In [1]: import numpy as np

In [2]: np.set_printoptions(precision=3, suppress=True, linewidth=140, legacy="1.25")

In [3]: A = np.loadtxt("test2.csv", delimiter=",")

In [4]: A
Out[4]: 
array([[ 1.2  , -0.2  ,  1.9  , -0.8  ,  0.2  ],
       [-1.2  ,  0.3  ,  0.5  , -1.8  ,  0.1  ],
       [ 1.197, -0.463,  1.911, -0.784,  0.22 ],
       [-0.8  , -0.9  ,  0.7  ,  2.2  , -0.2  ]])

In [5]: u, g = A[0], A[1]

In [6]: u @ u
Out[6]: 5.77

In [7]: pr = (u @ g) / (u @ u) * u

In [8]: g - pr
Out[8]: array([-1.389,  0.332,  0.2  , -1.674,  0.068])

In [9]: (g - pr) @ u
Out[9]: 0.0

In [10]: pr
Out[10]: array([ 0.189, -0.032,  0.3  , -0.126,  0.032])

In [11]: np.linalg.matrix_rank(np.outer(u, g))
Out[11]: 1

In [12]: round(float(np.linalg.norm(u + g) ** 2 + np.linalg.norm(u - g) ** 2), 3)
Out[12]: 21.6

In [13]: W0 = np.load("a.npy")

In [14]: W0
Out[14]: 
array([[ 8, -6,  6, -8, 12],
       [ 8, -6,  6, -8, 12],
       [ 4, -3,  3, -4,  6],
       [ 8, -6,  6, -8, 12],
       [ 8, -6,  6, -8, 12],
       [ 0,  0,  0,  0,  0],
       [ 8, -6,  6, -8, 12]])

In [15]: # row 1 repeats row 0

In [16]: left, sigma, VT = np.linalg.svd(W0)

In [17]: sigma.round(3) + 0
Out[17]: array([42.497,  0.   ,  0.   ,  0.   ,  0.   ])

In [18]: B = left[:, :1] @ np.diag(sigma[:1]) @ VT[:1]

In [19]: np.linalg.matrix_rank(B)
Out[19]: 1

In [20]: left, sigma, VT = np.linalg.svd(W0)

In [21]: V = VT[:(sigma > 1e-8).sum()]

In [22]: rng = np.random.default_rng(4345)

In [23]: vec = W0[6] + 3 * W0[2] + rng.integers(2) * np.eye(5)[4]

In [24]: vec
Out[24]: array([ 20., -15.,  15., -20.,  30.])

In [25]: round(np.linalg.norm(vec - V.T @ V @ vec), 3)
Out[25]: 0.0

In [26]: V.T @ V
Out[26]: 
array([[ 0.186, -0.14 ,  0.14 , -0.186,  0.279],
       [-0.14 ,  0.105, -0.105,  0.14 , -0.209],
       [ 0.14 , -0.105,  0.105, -0.14 ,  0.209],
       [-0.186,  0.14 , -0.14 ,  0.186, -0.279],
       [ 0.279, -0.209,  0.209, -0.279,  0.419]])

In [27]: rank = np.linalg.matrix_rank(W0)

In [28]: rank
Out[28]: 1

In [29]: N = np.linalg.svd(W0)[2][rank:].T

In [30]: np.allclose(W0 @ N, 0)
Out[30]: True

In [31]: [int(np.linalg.matrix_rank(np.delete(W0, i, axis=0))) for i in range(7)]
Out[31]: [1, 1, 1, 1, 1, 1, 1]

In [32]: N.shape
Out[32]: (5, 4)

In [33]: np.allclose(W0[:-1].T @ np.linalg.lstsq(W0[:-1].T, W0[-1])[0], W0[-1])
Out[33]: True

In [34]: W0 @ np.linalg.pinv(W0) @ W0
Out[34]: 
array([[ 8., -6.,  6., -8., 12.],
       [ 8., -6.,  6., -8., 12.],
       [ 4., -3.,  3., -4.,  6.],
       [ 8., -6.,  6., -8., 12.],
       [ 8., -6.,  6., -8., 12.],
       [ 0.,  0.,  0.,  0.,  0.],
       [ 8., -6.,  6., -8., 12.]])

In [35]: np.round(np.trace(np.linalg.pinv(W0) @ W0), 3)
Out[35]: 1.0

In [36]: np.abs(np.diag(np.linalg.qr(W0)[1])) > 1e-9
Out[36]: array([ True, False, False, False, False])

In [37]: u = np.array([4, -4, 5, 1, -3, -1, -2])

In [38]: X = u[np.abs(np.subtract.outer(np.arange(7), np.arange(7)))]

In [39]: X
Out[39]: 
array([[ 4, -4,  5,  1, -3, -1, -2],
       [-4,  4, -4,  5,  1, -3, -1],
       [ 5, -4,  4, -4,  5,  1, -3],
       [ 1,  5, -4,  4, -4,  5,  1],
       [-3,  1,  5, -4,  4, -4,  5],
       [-1, -3,  1,  5, -4,  4, -4],
       [-2, -1, -3,  1,  5, -4,  4]])

In [40]: u = np.array([1, 4, 5, 0, 3, 4, 1])

In [41]: B = X + np.outer(u, np.eye(7)[0])

In [42]: np.linalg.matrix_rank(np.linalg.inv(B) - np.linalg.inv(X), tol=1e-8)
Out[42]: 1

In [43]: B
Out[43]: 
array([[ 5., -4.,  5.,  1., -3., -1., -2.],
       [ 0.,  4., -4.,  5.,  1., -3., -1.],
       [10., -4.,  4., -4.,  5.,  1., -3.],
       [ 1.,  5., -4.,  4., -4.,  5.,  1.],
       [ 0.,  1.,  5., -4.,  4., -4.,  5.],
       [ 3., -3.,  1.,  5., -4.,  4., -4.],
       [-1., -1., -3.,  1.,  5., -4.,  4.]])

In [44]: np.round(np.linalg.det(B) / np.linalg.det(X), 3), round(1 + np.linalg.solve(X, u)[0], 3)
Out[44]: (0.96, 0.96)

In [45]: left, sigma, VT = np.linalg.svd(A, full_matrices=False)

In [46]: np.round(VT @ VT.T, 3) + 0
Out[46]: 
array([[1., 0., 0., 0.],
       [0., 1., 0., 0.],
       [0., 0., 1., 0.],
       [0., 0., 0., 1.]])

In [47]: np.abs(left[:, 0]).round(6).argmax()
Out[47]: 0

In [48]: np.abs(VT[0])
Out[48]: array([0.408, 0.002, 0.633, 0.65 , 0.102])

In [49]: np.allclose(left * sigma @ VT, A)
Out[49]: True

In [50]: sigma
Out[50]: array([3.571, 2.82 , 1.689, 0.166])

In [51]: M = np.load("m.npy")

In [52]: M
Out[52]: 
array([[-15.926,   3.404,  46.08 ,   4.166],
       [ -7.978,  -3.275, -38.618,  -3.462],
       [ -6.44 ,  -4.495,  23.243,   5.559],
       [-28.357,  -7.144, -16.034,  -1.274],
       [ -6.385,   6.131, -15.967,   6.079],
       [-21.7  ,  -1.429,  23.176,  -9.29 ],
       [ 13.277,  -1.832, -15.676,  -6.975],
       [ 15.171,  -8.42 ,  21.634,   3.873],
       [  1.827,  -4.5  ,   7.829, -13.568],
       [ 28.69 ,   6.946,  -0.789,   2.285],
       [ -8.718,   7.527,  11.773,  -5.302],
       [ 13.935,  -3.94 ,  18.586,  -3.088],
       [  1.724,   4.593,  -2.567,   5.165],
       [  0.562,  -6.36 , -19.756,  -1.841]])

In [53]: np.argsort(-np.linalg.norm(A, axis=0).round(6), kind="stable")[:3]
Out[53]: array([3, 2, 0])

In [54]: hat = M @ np.linalg.solve(M.T @ M, M.T)

In [55]: np.linalg.matrix_rank(np.eye(14) - hat)
Out[55]: 10

In [56]: np.allclose(hat @ hat, hat)
Out[56]: True

In [57]: np.round(np.trace(hat), 3)
Out[57]: 4.0

In [58]: d = np.linalg.norm(M[:, None] - M[None], axis=-1)

In [59]: d.shape
Out[59]: (14, 14)

In [60]: np.flatnonzero(d[10] < d.mean() / 2)
Out[60]: array([10])

In [61]: (d + 1e9 * np.eye(14)).round(6).argmin(axis=1)
Out[61]: array([ 2, 13, 10,  4, 12, 10, 13, 11, 10,  6,  8,  7,  4,  6])

In [62]: data = np.load("x.npy")

In [63]: data
Out[63]: 
array([[ 0.029, -0.13 ,  0.02 ,  0.005, -0.085, -0.059],
       [-0.13 ,  0.644, -0.08 ,  0.074,  0.443,  0.063],
       [ 0.02 , -0.08 ,  0.017,  0.023, -0.047, -0.082],
       [ 0.005,  0.074,  0.023,  0.16 ,  0.088, -0.348],
       [-0.085,  0.443, -0.047,  0.088,  0.314, -0.043],
       [-0.059,  0.063, -0.082, -0.348, -0.043,  0.836]])

In [64]: # rows and columns are dependent

In [65]: vec = np.array([3, -2, 1, 1, -2, -3])

In [66]: np.linalg.eigvalsh(2 * data - np.eye(6))
Out[66]: array([-1., -1., -1., -1.,  1.,  1.])

In [67]: np.eye(6) - data
Out[67]: 
array([[ 0.971,  0.13 , -0.02 , -0.005,  0.085,  0.059],
       [ 0.13 ,  0.356,  0.08 , -0.074, -0.443, -0.063],
       [-0.02 ,  0.08 ,  0.983, -0.023,  0.047,  0.082],
       [-0.005, -0.074, -0.023,  0.84 , -0.088,  0.348],
       [ 0.085, -0.443,  0.047, -0.088,  0.686,  0.043],
       [ 0.059, -0.063,  0.082,  0.348,  0.043,  0.164]])

In [68]: data @ vec
Out[68]: array([ 0.72 , -2.761,  0.6  ,  0.918, -1.601, -3.156])
